$ python3 -q
>>> import numpy as np
>>> from numpy import linalg as LA
>>> np.set_printoptions(suppress=True, linewidth=160)
>>> M = np.load("mat.npy")
>>> print(M)
[[ 0.3   1.1  -0.1  -0.6   0.2  -0.59]
 [-0.2  -0.8   2.    0.7  -0.8   2.45]
 [-0.9   0.5  -1.    1.3   1.4  -4.24]
 [ 1.1   0.5   0.3  -2.   -1.    2.9 ]
 [ 0.7  -0.7  -0.1  -1.4  -0.2   0.57]
 [-2.1   0.9  -0.4  -0.4  -2.    6.04]
 [ 0.4  -1.9   0.6  -0.1   0.   -0.06]
 [-1.2  -0.5   0.6  -0.2  -0.6   1.82]
 [-0.1  -0.9  -1.    0.8   0.4  -1.24]
 [-0.6  -1.   -1.8   0.2   1.2  -3.66]]
>>> hat = M @ LA.solve(M.T @ M, M.T)
>>> print(np.round(LA.eigvalsh(hat), 2) + 0)
[0. 0. 0. 0. 1. 1. 1. 1. 1. 1.]
>>> np.round(np.diag(hat), 2)
array([0.27, 0.55, 0.78, 0.9 , 0.43, 0.89, 0.51, 0.57, 0.53, 0.57])
>>> x0 = np.array([0, 5, 2, 3, 8, 4])
>>> h1 = np.maximum(M @ x0, 0)
>>> h1.round(2)
array([ 2.74,  5.5 ,  0.  ,  0.7 ,  0.  , 10.66,  0.  ,  0.58,  0.  ,  0.  ])
>>> M * (h1 > 1e-9)[:, None]
array([[ 0.3 ,  1.1 , -0.1 , -0.6 ,  0.2 , -0.59],
       [-0.2 , -0.8 ,  2.  ,  0.7 , -0.8 ,  2.45],
       [-0.  ,  0.  , -0.  ,  0.  ,  0.  , -0.  ],
       [ 1.1 ,  0.5 ,  0.3 , -2.  , -1.  ,  2.9 ],
       [ 0.  , -0.  , -0.  , -0.  , -0.  ,  0.  ],
       [-2.1 ,  0.9 , -0.4 , -0.4 , -2.  ,  6.04],
       [ 0.  , -0.  ,  0.  , -0.  ,  0.  , -0.  ],
       [-1.2 , -0.5 ,  0.6 , -0.2 , -0.6 ,  1.82],
       [-0.  , -0.  , -0.  ,  0.  ,  0.  , -0.  ],
       [-0.  , -0.  , -0.  ,  0.  ,  0.  , -0.  ]])
>>> np.round(np.maximum(M @ (3 * x0), 0), 2)
array([ 8.22, 16.5 ,  0.  ,  2.1 ,  0.  , 31.98,  0.  ,  1.74,  0.  ,  0.  ])
>>> np.flatnonzero(h1 > 1e-9)
array([0, 1, 3, 5, 7])
>>> u, v = M[1], M[8]
>>> np.round(u @ v, 2)
np.float64(-4.06)
>>> p = (u @ v) / (u @ u) * u
>>> round(LA.norm(u + v) ** 2 + LA.norm(u - v) ** 2, 2)
np.float64(31.94)
>>> np.round(v - p, 2)
array([-0.17, -1.17, -0.31,  1.04,  0.13, -0.4 ])
>>> LA.matrix_rank(np.outer(u, v))
np.int64(1)
